% python3 -q
>>> import numpy as np
>>> np.set_printoptions(precision=3, suppress=True, linewidth=200)
>>> def rnd(a):
...     return np.round(a, 3) + 0
... 
>>> arr = np.load("data.npy")
>>> print(arr)
[[ 5.  0.  0.  0.]
 [ 0. -5. -5.  0.]
 [ 0.  7.  3. -9.]
 [ 0.  9.  4.  1.]]
>>> rng = np.random.default_rng(47391)
>>> z = rng.permutation(4)
>>> print(z)
[1 0 2 3]
>>> other = arr[z][:, z]
>>> print(np.trace(other))
4.0
>>> print(rnd(np.sort(np.abs(np.linalg.eigvals(other)))))
[3.509 5.    8.356 8.356]
>>> print(np.diag(other))
[-5.  5.  3.  1.]
>>> P = np.triu(np.array([[0, 1, 0, 0], [3, 1, 1, 1], [2, 1, 0, 2], [2, 3, 1, 0]]), 1) + np.eye(4)
>>> other = P @ arr @ np.linalg.inv(P)
>>> print(rnd(np.poly(other)))
[   1.   -4.   49. -515. 1225.]
>>> print(np.trace(other), np.trace(arr))
4.0 4.0
>>> print(other)
[[  5. -10.   5.   0.]
 [  0.  11.  -9.  -1.]
 [  0.  25. -14.  -4.]
 [  0.   9.  -5.   2.]]
>>> cent = np.sign(np.array([[-6, -3, 6], [-5, -1, 1], [1, 1, 2]]))
>>> other = (np.tril(cent, -1) + np.eye(3)) @ (np.triu(cent, 1) + np.eye(3))
>>> vals = np.array([0, 2, 2])
>>> F = np.rint(other * vals @ np.linalg.inv(other)) + 0
>>> print(F)
[[-10.  -6.   4.]
 [ 12.   8.  -4.]
 [-12.  -6.   6.]]
>>> print([round(float(x), 3) for x in np.linalg.svd(F, compute_uv=False)[:3]])
[24.249, 2.0, 0.0]
>>> print(np.linalg.cond(F) > 100)
True
>>> J = np.array([[1, -2, 4], [1, -1, 1], [1, 0, 0]])
>>> print(J)
[[ 1 -2  4]
 [ 1 -1  1]
 [ 1  0  0]]
>>> x = np.array([2, -1, -1])
>>> rhs = J @ x
>>> print(rhs)
[0 2 2]
>>> print(rnd(np.linalg.solve(J, rhs + J[:, 0])))
[ 3. -1. -1.]
>>> print(rnd(np.linalg.solve(J, 2 * rhs)))
[ 4. -2. -2.]
>>> print(rnd(np.linalg.solve(J, rhs)))
[ 2. -1. -1.]
>>> P = np.triu(np.array([[-1, 1, 2], [3, 3, -3], [3, -3, 0]]), 1) + np.eye(3)
>>> other = P @ J @ np.linalg.inv(P)
>>> print(np.trace(other), np.trace(J))
0.0 0
>>> mat = np.loadtxt("case16.csv", delimiter=",")
>>> print(mat)
[[ 3. -2. -1.  0.  0.  1.]
 [-2.  6.  2.  0.  0. -2.]
 [-1.  2.  3.  0.  0. -1.]
 [ 0.  0.  0.  2.  0.  0.]
 [ 0.  0.  0.  0.  2.  0.]
 [ 1. -2. -1.  0.  0.  3.]]
>>> low = np.linalg.cholesky(mat)
>>> print(rnd(mat / np.sqrt(np.outer(np.diag(mat), np.diag(mat)))))
[[ 1.    -0.471 -0.333  0.     0.     0.333]
 [-0.471  1.     0.471  0.     0.    -0.471]
 [-0.333  0.471  1.     0.     0.    -0.333]
 [ 0.     0.     0.     1.     0.     0.   ]
 [ 0.     0.     0.     0.     1.     0.   ]
 [ 0.333 -0.471 -0.333  0.     0.     1.   ]]
>>> print(rnd(low @ low.T))
[[ 3. -2. -1.  0.  0.  1.]
 [-2.  6.  2.  0.  0. -2.]
 [-1.  2.  3.  0.  0. -1.]
 [ 0.  0.  0.  2.  0.  0.]
 [ 0.  0.  0.  0.  2.  0.]
 [ 1. -2. -1.  0.  0.  3.]]
>>> print(rnd(np.prod(np.diag(low)) ** 2), rnd(np.linalg.det(mat)))
288.0 288.0
>>> print(np.linalg.eigvalsh(mat).min() > 0)
True
>>> print(rnd(np.diag(low) ** 2))
[3.    4.667 2.286 2.    2.    2.25 ]
>>> f = np.array([-3, 2, 0, 1, 1, -3])
>>> other = mat + np.outer(f, np.eye(6)[2])
>>> print(np.linalg.matrix_rank(other - mat))
1
>>> print(rnd(np.linalg.det(other) / np.linalg.det(mat)), rnd(1 + np.linalg.solve(mat, f)[2]))
0.444 0.444
>>> print(other)
[[ 3. -2. -4.  0.  0.  1.]
 [-2.  6.  4.  0.  0. -2.]
 [-1.  2.  3.  0.  0. -1.]
 [ 0.  0.  1.  2.  0.  0.]
 [ 0.  0.  1.  0.  2.  0.]
 [ 1. -2. -4.  0.  0.  3.]]
>>> q, V = np.linalg.qr(other[:, :5])[0], np.linalg.qr(other[:, 5:])[0]
>>> sig = np.linalg.svd(q.T @ V, compute_uv=False)
>>> print(rnd(sig))
[0.975]
>>> print((sig > 0.9).sum())
1
>>> print(rnd(np.degrees(np.arccos(sig.clip(0, 1)))))
[12.908]
>>> print(rnd(np.linalg.norm(q @ q.T - V @ V.T, 2)))
1.0
>>> other = np.array([[3, 9, 7, 5, 2, 5],
...     [3, 8, 3, 3, 7, 6],
...     [3, 7, 8, 8, 3, 4],
...     [9, 9, 2, 6, 0, 0],
...     [5, 1, 3, 5, 4, 7],
...     [7, 0, 0, 0, 9, 4],
...     [2, 9, 9, 0, 4, 0]])
>>> M = other.T @ other
>>> print(M)
[[186 176 105 127 127 108]
 [176 357 245 184 135 128]
 [105 245 216 135 107 106]
 [127 184 135 159  75 110]
 [127 135 107  75 175 128]
 [108 128 106 110 128 142]]
>>> vals, V = np.linalg.eigh(M)
>>> print(rnd(V @ np.diag(vals) @ V.T))
[[186. 176. 105. 127. 127. 108.]
 [176. 357. 245. 184. 135. 128.]
 [105. 245. 216. 135. 107. 106.]
 [127. 184. 135. 159.  75. 110.]
 [127. 135. 107.  75. 175. 128.]
 [108. 128. 106. 110. 128. 142.]]
>>> print(np.abs(V[:, -1]).round(6).argmax())
1
>>> print(rnd(V.T @ V))
[[1. 0. 0. 0. 0. 0.]
 [0. 1. 0. 0. 0. 0.]
 [0. 0. 1. 0. 0. 0.]
 [0. 0. 0. 1. 0. 0.]
 [0. 0. 0. 0. 1. 0.]
 [0. 0. 0. 0. 0. 1.]]
>>> print(rnd(np.abs(V[:, -1])))
[0.372 0.583 0.431 0.362 0.326 0.315]
>>> print(rnd(np.linalg.eigvalsh(M + -1 * np.eye(6))))
[  3.786  18.018  59.946  80.239 158.31  908.701]
>>> print((vals > 1e-8).sum(), (vals < -1e-8).sum())
6 0
>>> print(rnd(V.T @ M @ V))
[[  4.786   0.      0.      0.      0.      0.   ]
 [  0.     19.018   0.      0.      0.      0.   ]
 [  0.      0.     60.946   0.      0.      0.   ]
 [  0.      0.      0.     81.239   0.      0.   ]
 [  0.      0.      0.      0.    159.31    0.   ]
 [  0.      0.      0.      0.      0.    909.701]]
>>> print(rnd(vals.sum()), np.trace(M))
1235.0 1235
>>> other = np.array([[2, 2], [-1, 2], [0, 1], [-2, 0], [2, -2], [1, 1]])
>>> print(np.linalg.matrix_rank(np.vstack([M, other.T])))
6
>>> other @ M
Traceback (most recent call last):
  File "<python-input-68>", line 1, in <module>
    other @ M
    ~~~~~~^~~
ValueError: matmul: Input operand 1 has a mismatch in its core dimension 0, with gufunc signature (n?,k),(k,m?)->(n?,m?) (size 6 is different from 2)
>>> print(M @ other)
[[ 304  683]
 [  25 1169]
 [  15  808]
 [  12  717]
 [ 447  409]
 [ 266  464]]
>>> print(np.einsum("ij->j", M))
[ 829 1225  914  790  747  722]
>>> print(np.linalg.matrix_rank(M @ other))
2
>>> m1 = np.arange(30).reshape(5, 6) + 2
>>> print(m1)
[[ 2  3  4  5  6  7]
 [ 8  9 10 11 12 13]
 [14 15 16 17 18 19]
 [20 21 22 23 24 25]
 [26 27 28 29 30 31]]
>>> other = m1 / np.linalg.norm(m1, axis=1, keepdims=True)
>>> G = other @ other.T
>>> print(np.argwhere(np.triu(np.abs(G) > 0.95, 1)))
[[0 1]
 [0 2]
 [0 3]
 [0 4]
 [1 2]
 [1 3]
 [1 4]
 [2 3]
 [2 4]
 [3 4]]
>>> U, sig, vt = np.linalg.svd(m1)
>>> V = vt[:(sig > 1e-8).sum()]
>>> x = m1[3] + -2 * m1[2] + rng.integers(2) * np.eye(6)[5]
>>> print(x)
[ -8.  -9. -10. -11. -12. -13.]
>>> print(rnd(V.T @ V))
[[ 0.524  0.381  0.238  0.095 -0.048 -0.19 ]
 [ 0.381  0.295  0.21   0.124  0.038 -0.048]
 [ 0.238  0.21   0.181  0.152  0.124  0.095]
 [ 0.095  0.124  0.152  0.181  0.21   0.238]
 [-0.048  0.038  0.124  0.21   0.295  0.381]
 [-0.19  -0.048  0.095  0.238  0.381  0.524]]
>>> print(np.linalg.matrix_rank(np.vstack([m1, x])))
2
>>> print(np.allclose(V.T @ V @ x, x))
True
>>> print(rnd(np.diag(V.T @ V)))
[0.524 0.295 0.181 0.181 0.295 0.524]
>>> print(rnd(np.linalg.norm(x - V.T @ V @ x)))
0.0
>>> print(rnd(np.trace(np.linalg.pinv(m1) @ m1)))
2.0
>>> print(np.unique(m1.round(6), axis=0).shape)
(5, 6)
>>> print(rnd(m1 @ np.linalg.pinv(m1) @ m1))
[[ 2.  3.  4.  5.  6.  7.]
 [ 8.  9. 10. 11. 12. 13.]
 [14. 15. 16. 17. 18. 19.]
 [20. 21. 22. 23. 24. 25.]
 [26. 27. 28. 29. 30. 31.]]
>>> print(np.abs(np.diag(np.linalg.qr(m1)[1])) > 1e-9)
[ True  True False False False]
>>> print(np.linalg.lstsq(m1[:-1].T, m1[-1])[2])
2
>>> x = np.array([3, -1, -1, 4, 1, 3])
>>> print(m1 @ x)
[ 46 100 154 208 262]
>>> print(m1 @ np.ones(6))
[ 27.  63.  99. 135. 171.]
>>> print(np.einsum("ij,j->i", m1, x))
[ 46 100 154 208 262]
>>> print(m1 * x)
[[  6  -3  -4  20   6  21]
 [ 24  -9 -10  44  12  39]
 [ 42 -15 -16  68  18  57]
 [ 60 -21 -22  92  24  75]
 [ 78 -27 -28 116  30  93]]
>>> print(np.sign((m1 @ x).round(6)))
[1 1 1 1 1]
>>> print(m1 @ np.eye(6)[0])
[ 2.  8. 14. 20. 26.]
>>> feats = np.array([[-2, 0, 0, 0, 0, 0],
...     [0, 3, 0, 0, 0, 0],
...     [0, 0, 1, 0, 0, 0],
...     [0, 0, 0, 2, 0, 0],
...     [0, 0, 0, 0, 2, 0],
...     [0, 0, 0, 0, 0, 2]])
>>> print(rnd(np.linalg.norm(feats, axis=0)))
[2. 3. 1. 2. 2. 2.]
>>> x = np.array([-1, 0, 2, 1, -1, 0])
>>> h = np.maximum(feats @ x, 0)
>>> print(rnd(np.tanh(feats @ x)))
[ 0.964  0.     0.964  0.964 -0.964  0.   ]
>>> print(np.maximum(feats @ x, 0) - np.maximum(-feats @ x, 0))
[ 2  0  2  2 -2  0]
>>> print(h)
[2 0 2 2 0 0]
>>> print(np.flatnonzero(h > 1e-9))
[0 2 3]
>>> print(np.maximum(feats @ (3 * x), 0))
[6 0 6 6 0 0]
>>> print(feats.T @ h)
[-4  0  2  4  0  0]
>>> X = np.load("sample15.npy")
>>> print(X)
[[ -2.648  -4.356  -3.859   7.251]
 [  1.987   4.092   2.473   0.273]
 [ -5.32   -3.974   9.145   0.561]
 [  1.218  -0.335   1.084  -0.598]
 [  9.525  -5.286  -0.548   7.759]
 [ -2.472  -9.637   3.647   6.347]
 [  1.712 -11.266  -4.869   1.515]]
>>> other = np.c_[X[:, :3] @ np.array([[0, 0, 0], [-1, 2, -2], [-2, 2, 1]]), np.array([1, 4, 1, 2, 4, 0, 0])]
>>> print(rnd(other))
[[ 12.074 -16.43    4.853   1.   ]
 [ -9.038  13.13   -5.711   4.   ]
 [-14.316  10.342  17.093   1.   ]
 [ -1.833   1.498   1.754   2.   ]
 [  6.382 -11.668  10.024   4.   ]
 [  2.343 -11.98   22.921   0.   ]
 [ 21.004 -32.27   17.663   0.   ]]
>>> print(rnd(np.linalg.norm(other - X @ np.linalg.lstsq(X, other)[0], axis=0)))
[0.    0.    0.    3.522]
>>> f, r1 = X[0], X[5]
>>> print(rnd(f @ r1))
80.473
>>> pr = (f @ r1) / (f @ f) * f
>>> print(rnd(pr))
[-2.28  -3.751 -3.323  6.244]
>>> print(rnd(r1 - pr))
[-0.192 -5.886  6.97   0.103]
